$ python3 -q
>>> import numpy as np
>>> np.set_printoptions(precision=2, suppress=True, linewidth=100)
>>> F = np.array([[1, -2, 4, -8],
...     [1, -1, 1, -1],
...     [1, 0, 0, 0],
...     [1, 1, 1, 1],
...     [1, 2, 4, 8],
...     [1, 3, 9, 27],
...     [1, 4, 16, 64],
...     [1, 5, 25, 125]])
>>> # column 3 is much longer than the rest
>>> print(round(np.log10(np.linalg.cond(F))))
2
>>> print(np.linalg.cond(F) > 100)
False
>>> print([round(float(x), 2) for x in np.linalg.svd(F, compute_uv=False)[:3]])
[146.87, 7.73, 3.4]
>>> print(np.argsort(-np.linalg.norm(F, axis=0).round(6), kind="stable")[:3])
[3 2 1]
>>> print(round(np.linalg.norm(F, 2) / np.linalg.norm(F), 2))
1.0
>>> x = np.array([-2, 1, -2, -2])
>>> rhs = F @ x
>>> print(rhs)
[   4   -3   -2   -5  -24  -71 -158 -297]
>>> print(np.round(np.linalg.pinv(F) @ F, 2) + 0)
[[1. 0. 0. 0.]
 [0. 1. 0. 0.]
 [0. 0. 1. 0.]
 [0. 0. 0. 1.]]
>>> try:
...     np.linalg.solve(F, rhs)
... except np.linalg.LinAlgError as e:
...     print(repr(e))
... 
LinAlgError('Last 2 dimensions of the array must be square')
>>> print(np.linalg.lstsq(F, rhs)[0])
[-2.  1. -2. -2.]
>>> rng = np.random.default_rng(574439)
>>> rhs = rhs + 0.05 * rng.normal(size=8)
>>> print(rhs)
[   3.91   -2.94   -1.94   -4.9   -24.03  -71.06 -158.01 -296.98]
>>> c, *_ = np.linalg.lstsq(F, rhs)
>>> print([round(float(np.linalg.norm(np.linalg.solve(F.T @ F + lam * np.eye(4), F.T @ rhs))), 2) for lam in (0, 1, 10, 100)])
[3.57, 3.35, 2.93, 2.44]
>>> print(c)
[-1.91  1.   -2.03 -1.99]
>>> print(round(float(np.linalg.norm(rhs - F @ c)), 2))
0.08
>>> ang = np.sort(rng.uniform(-2, 2, 25))
>>> m1 = np.c_[ang, ang ** 2, ang ** 3] @ np.array([[0, 0, 1, -2, -2], [3, 0, 2, -1, -3], [2, 0, -1, -2, 3]])
>>> print(m1)
[[ -1.9    0.    10.43  11.94 -23.43]
 [ -1.25   0.     9.19  10.55 -20.48]
 [ -0.99   0.     8.66   9.97 -19.22]
 [ -0.33   0.     7.19   8.37 -15.77]
 [ -0.15   0.     6.77   7.92 -14.79]
 [  0.18   0.     5.88   6.97 -12.73]
 [  0.58   0.     4.64   5.68  -9.88]
 [  0.9    0.     3.17   4.18  -6.57]
 [  0.94   0.     2.94   3.94  -6.05]
 [  0.87   0.     0.91   1.89  -1.68]
 [  0.62   0.     0.28   1.21  -0.43]
 [  0.59   0.     0.24   1.15  -0.34]
 [  0.57   0.     0.21   1.12  -0.29]
 [  0.3    0.    -0.05   0.7    0.18]
 [  0.02   0.    -0.06   0.15   0.13]
 [  0.02   0.     0.08  -0.15  -0.16]
 [  0.06   0.     0.17  -0.29  -0.31]
 [  3.23   0.     1.64  -3.51  -2.01]
 [  5.98   0.     2.15  -5.81  -1.89]
 [  6.66   0.     2.23  -6.37  -1.77]
 [  8.51   0.     2.42  -7.9   -1.35]
 [  9.17   0.     2.46  -8.44  -1.17]
 [ 11.69   0.     2.59 -10.51  -0.33]
 [ 17.2    0.     2.6  -15.04   2.03]
 [ 23.94   0.     2.3  -20.62   5.6 ]]
>>> # rank 3
>>> x = np.array([0, 3, 4, 2, 4])
>>> print(np.linalg.norm(m1 @ x) <= np.linalg.norm(m1, 2) * np.linalg.norm(x) + 1e-9)
True
>>> print(np.sign((m1 @ x).round(6)))
[-1. -1. -1. -1. -1. -1. -1. -1. -1.  1.  1.  1.  1.  1.  1. -1. -1. -1. -1. -1. -1. -1. -1. -1.
 -1.]
>>> print((m1 @ x).argmax())
12
>>> x = np.array([-2, 3, 2, 0, 3])
>>> a = np.maximum(m1 @ x, 0)
>>> print(m1 * (a > 1e-9)[:, None])
[[-0.    0.    0.    0.   -0.  ]
 [-0.    0.    0.    0.   -0.  ]
 [-0.    0.    0.    0.   -0.  ]
 [-0.    0.    0.    0.   -0.  ]
 [-0.    0.    0.    0.   -0.  ]
 [ 0.    0.    0.    0.   -0.  ]
 [ 0.    0.    0.    0.   -0.  ]
 [ 0.    0.    0.    0.   -0.  ]
 [ 0.    0.    0.    0.   -0.  ]
 [ 0.    0.    0.    0.   -0.  ]
 [ 0.    0.    0.    0.   -0.  ]
 [ 0.    0.    0.    0.   -0.  ]
 [ 0.    0.    0.    0.   -0.  ]
 [ 0.    0.   -0.    0.    0.  ]
 [ 0.02  0.   -0.06  0.15  0.13]
 [ 0.    0.    0.   -0.   -0.  ]
 [ 0.    0.    0.   -0.   -0.  ]
 [ 0.    0.    0.   -0.   -0.  ]
 [ 0.    0.    0.   -0.   -0.  ]
 [ 0.    0.    0.   -0.   -0.  ]
 [ 0.    0.    0.   -0.   -0.  ]
 [ 0.    0.    0.   -0.   -0.  ]
 [ 0.    0.    0.   -0.   -0.  ]
 [ 0.    0.    0.   -0.    0.  ]
 [ 0.    0.    0.   -0.    0.  ]]
>>> print(np.maximum(m1 @ (3 * x), 0))
[0.   0.   0.   0.   0.   0.   0.   0.   0.   0.   0.   0.   0.   0.   0.71 0.   0.   0.   0.
 0.   0.   0.   0.   0.   0.  ]
>>> print(a)
[0.   0.   0.   0.   0.   0.   0.   0.   0.   0.   0.   0.   0.   0.   0.24 0.   0.   0.   0.
 0.   0.   0.   0.   0.   0.  ]
>>> print(np.flatnonzero(a > 1e-9))
[14]
>>> print(np.tanh(m1 @ x))
[-1.   -1.   -1.   -1.   -1.   -1.   -1.   -1.   -1.   -1.   -0.96 -0.94 -0.92 -0.15  0.23 -0.34
 -0.62 -1.   -1.   -1.   -1.   -1.   -1.   -1.   -1.  ]
